$ python -q
>>> import numpy as np
>>> from numpy import linalg as LA
>>> np.set_printoptions(precision=3, suppress=True, linewidth=140)
>>> mat = np.load("dump.npy")
>>> mat
array([[-3, -2, -1,  0,  1,  2,  3],
       [ 4,  5,  6,  7,  8,  9, 10],
       [11, 12, 13, 14, 15, 16, 17],
       [18, 19, 20, 21, 22, 23, 24],
       [25, 26, 27, 28, 29, 30, 31],
       [32, 33, 34, 35, 36, 37, 38],
       [39, 40, 41, 42, 43, 44, 45],
       [46, 47, 48, 49, 50, 51, 52],
       [53, 54, 55, 56, 57, 58, 59],
       [60, 61, 62, 63, 64, 65, 66],
       [67, 68, 69, 70, 71, 72, 73],
       [74, 75, 76, 77, 78, 79, 80],
       [81, 82, 83, 84, 85, 86, 87]])
>>> A2 = mat / LA.norm(mat, axis=1, keepdims=True)
>>> C2 = A2 @ A2.T
>>> round(np.degrees(np.arccos(np.clip(C2[1, 6], -1, 1))), 3)
np.float64(13.219)
>>> np.argwhere(np.triu(np.abs(C2) > 0.95, 1))
array([[ 1,  2],
       [ 1,  3],
       [ 1,  4],
       [ 1,  5],
       [ 1,  6],
       [ 1,  7],
       [ 1,  8],
       [ 1,  9],
       [ 1, 10],
       [ 1, 11],
       [ 1, 12],
       [ 2,  3],
       [ 2,  4],
       [ 2,  5],
       [ 2,  6],
       [ 2,  7],
       [ 2,  8],
       [ 2,  9],
       [ 2, 10],
       [ 2, 11],
       [ 2, 12],
       [ 3,  4],
       [ 3,  5],
       [ 3,  6],
       [ 3,  7],
       [ 3,  8],
       [ 3,  9],
       [ 3, 10],
       [ 3, 11],
       [ 3, 12],
       [ 4,  5],
       [ 4,  6],
       [ 4,  7],
       [ 4,  8],
       [ 4,  9],
       [ 4, 10],
       [ 4, 11],
       [ 4, 12],
       [ 5,  6],
       [ 5,  7],
       [ 5,  8],
       [ 5,  9],
       [ 5, 10],
       [ 5, 11],
       [ 5, 12],
       [ 6,  7],
       [ 6,  8],
       [ 6,  9],
       [ 6, 10],
       [ 6, 11],
       [ 6, 12],
       [ 7,  8],
       [ 7,  9],
       [ 7, 10],
       [ 7, 11],
       [ 7, 12],
       [ 8,  9],
       [ 8, 10],
       [ 8, 11],
       [ 8, 12],
       [ 9, 10],
       [ 9, 11],
       [ 9, 12],
       [10, 11],
       [10, 12],
       [11, 12]])
>>> np.allclose(mat[:-1].T @ LA.lstsq(mat[:-1].T, mat[-1])[0], mat[-1])
True
>>> np.unique(mat.round(6), axis=0).shape
(13, 7)
>>> np.abs(np.diag(LA.qr(mat)[1])) > 1e-9
array([ True,  True, False, False, False, False, False])
>>> rk = LA.matrix_rank(mat)
>>> rk
np.int64(2)
>>> ns = LA.svd(mat)[2][rk:].T
>>> ns.shape
(7, 5)
>>> [int(LA.matrix_rank(np.delete(mat, i, axis=0))) for i in range(13)]
[2, 2, 2, 2, 2, 2, 2, 2, 2, 2, 2, 2, 2]
>>> [int(LA.matrix_rank(mat[:i])) for i in range(1, len(mat) + 1)]
[1, 2, 2, 2, 2, 2, 2, 2, 2, 2, 2, 2, 2]
>>> np.round(LA.norm(mat) ** 2 / LA.norm(mat, 2) ** 2, 3)
np.float64(1.0)
>>> np.round(LA.norm(mat[5] - mat[0]), 3)
np.float64(92.601)
>>> LA.norm(mat, axis=0)
array([169.384, 172.389, 175.417, 178.466, 181.535, 184.624, 187.731])
>>> np.round(LA.norm(mat, 1), 3), np.round(LA.norm(mat, np.inf), 3)
(np.float64(585.0), np.float64(588.0))
>>> LA.norm(mat, axis=1).argmax()
np.int64(12)
>>> mat[5] @ mat[0]
np.int64(28)
>>> A2 = mat / np.sqrt((mat ** 2).mean(axis=1, keepdims=True))
>>> LA.norm(A2, axis=1)
array([2.646, 2.646, 2.646, 2.646, 2.646, 2.646, 2.646, 2.646, 2.646, 2.646, 2.646, 2.646, 2.646])
>>> A2[6]
array([0.928, 0.951, 0.975, 0.999, 1.023, 1.046, 1.07 ])
>>> mat - mat.mean(axis=1, keepdims=True)
array([[-3., -2., -1.,  0.,  1.,  2.,  3.],
       [-3., -2., -1.,  0.,  1.,  2.,  3.],
       [-3., -2., -1.,  0.,  1.,  2.,  3.],
       [-3., -2., -1.,  0.,  1.,  2.,  3.],
       [-3., -2., -1.,  0.,  1.,  2.,  3.],
       [-3., -2., -1.,  0.,  1.,  2.,  3.],
       [-3., -2., -1.,  0.,  1.,  2.,  3.],
       [-3., -2., -1.,  0.,  1.,  2.,  3.],
       [-3., -2., -1.,  0.,  1.,  2.,  3.],
       [-3., -2., -1.,  0.,  1.,  2.,  3.],
       [-3., -2., -1.,  0.,  1.,  2.,  3.],
       [-3., -2., -1.,  0.,  1.,  2.,  3.],
       [-3., -2., -1.,  0.,  1.,  2.,  3.]])
>>> feats = np.load("w.npy")
>>> feats
array([[ 0.483, -0.1  , -0.015, -0.024,  0.024,  0.163,  0.408, -0.089, -0.067, -0.051,  0.113, -0.133],
       [-0.1  ,  0.798,  0.129, -0.175, -0.13 , -0.203,  0.062, -0.163, -0.072, -0.045,  0.051, -0.074],
       [-0.015,  0.129,  0.502,  0.083, -0.034,  0.08 , -0.009,  0.059,  0.101,  0.37 ,  0.024, -0.259],
       [-0.024, -0.175,  0.083,  0.698, -0.245, -0.154,  0.042, -0.131,  0.129,  0.087,  0.176,  0.122],
       [ 0.024, -0.13 , -0.034, -0.245,  0.772, -0.159, -0.01 , -0.107,  0.121,  0.159,  0.139,  0.033],
       [ 0.163, -0.203,  0.08 , -0.154, -0.159,  0.591, -0.18 , -0.177, -0.13 ,  0.01 , -0.057, -0.186],
       [ 0.408,  0.062, -0.009,  0.042, -0.01 , -0.18 ,  0.661,  0.048, -0.003,  0.039, -0.125,  0.015],
       [-0.089, -0.163,  0.059, -0.131, -0.107, -0.177,  0.048,  0.862, -0.071, -0.008,  0.033, -0.113],
       [-0.067, -0.072,  0.101,  0.129,  0.121, -0.13 , -0.003, -0.071,  0.723, -0.185, -0.167, -0.255],
       [-0.051, -0.045,  0.37 ,  0.087,  0.159,  0.01 ,  0.039, -0.008, -0.185,  0.634, -0.108,  0.1  ],
       [ 0.113,  0.051,  0.024,  0.176,  0.139, -0.057, -0.125,  0.033, -0.167, -0.108,  0.825, -0.138],
       [-0.133, -0.074, -0.259,  0.122,  0.033, -0.186,  0.015, -0.113, -0.255,  0.1  , -0.138,  0.451]])
>>> U, s, vt = LA.svd(feats, full_matrices=False)
>>> np.cumsum(s ** 2) / np.sum(s ** 2)
array([0.125, 0.25 , 0.375, 0.5  , 0.625, 0.75 , 0.875, 1.   , 1.   , 1.   , 1.   , 1.   ])
>>> round(float(np.sqrt((s ** 2).sum())), 3), np.round(LA.norm(feats), 3)
(2.828, np.float64(2.828))
>>> np.round(vt @ vt.T, 3) + 0
array([[1., 0., 0., 0., 0., 0., 0., 0., 0., 0., 0., 0.],
       [0., 1., 0., 0., 0., 0., 0., 0., 0., 0., 0., 0.],
       [0., 0., 1., 0., 0., 0., 0., 0., 0., 0., 0., 0.],
       [0., 0., 0., 1., 0., 0., 0., 0., 0., 0., 0., 0.],
       [0., 0., 0., 0., 1., 0., 0., 0., 0., 0., 0., 0.],
       [0., 0., 0., 0., 0., 1., 0., 0., 0., 0., 0., 0.],
       [0., 0., 0., 0., 0., 0., 1., 0., 0., 0., 0., 0.],
       [0., 0., 0., 0., 0., 0., 0., 1., 0., 0., 0., 0.],
       [0., 0., 0., 0., 0., 0., 0., 0., 1., 0., 0., 0.],
       [0., 0., 0., 0., 0., 0., 0., 0., 0., 1., 0., 0.],
       [0., 0., 0., 0., 0., 0., 0., 0., 0., 0., 1., 0.],
       [0., 0., 0., 0., 0., 0., 0., 0., 0., 0., 0., 1.]])
>>> U.shape, s.shape, vt.shape
((12, 12), (12,), (12, 12))
>>> np.round(U.T @ U, 3) + 0
array([[1., 0., 0., 0., 0., 0., 0., 0., 0., 0., 0., 0.],
       [0., 1., 0., 0., 0., 0., 0., 0., 0., 0., 0., 0.],
       [0., 0., 1., 0., 0., 0., 0., 0., 0., 0., 0., 0.],
       [0., 0., 0., 1., 0., 0., 0., 0., 0., 0., 0., 0.],
       [0., 0., 0., 0., 1., 0., 0., 0., 0., 0., 0., 0.],
       [0., 0., 0., 0., 0., 1., 0., 0., 0., 0., 0., 0.],
       [0., 0., 0., 0., 0., 0., 1., 0., 0., 0., 0., 0.],
       [0., 0., 0., 0., 0., 0., 0., 1., 0., 0., 0., 0.],
       [0., 0., 0., 0., 0., 0., 0., 0., 1., 0., 0., 0.],
       [0., 0., 0., 0., 0., 0., 0., 0., 0., 1., 0., 0.],
       [0., 0., 0., 0., 0., 0., 0., 0., 0., 0., 1., 0.],
       [0., 0., 0., 0., 0., 0., 0., 0., 0., 0., 0., 1.]])
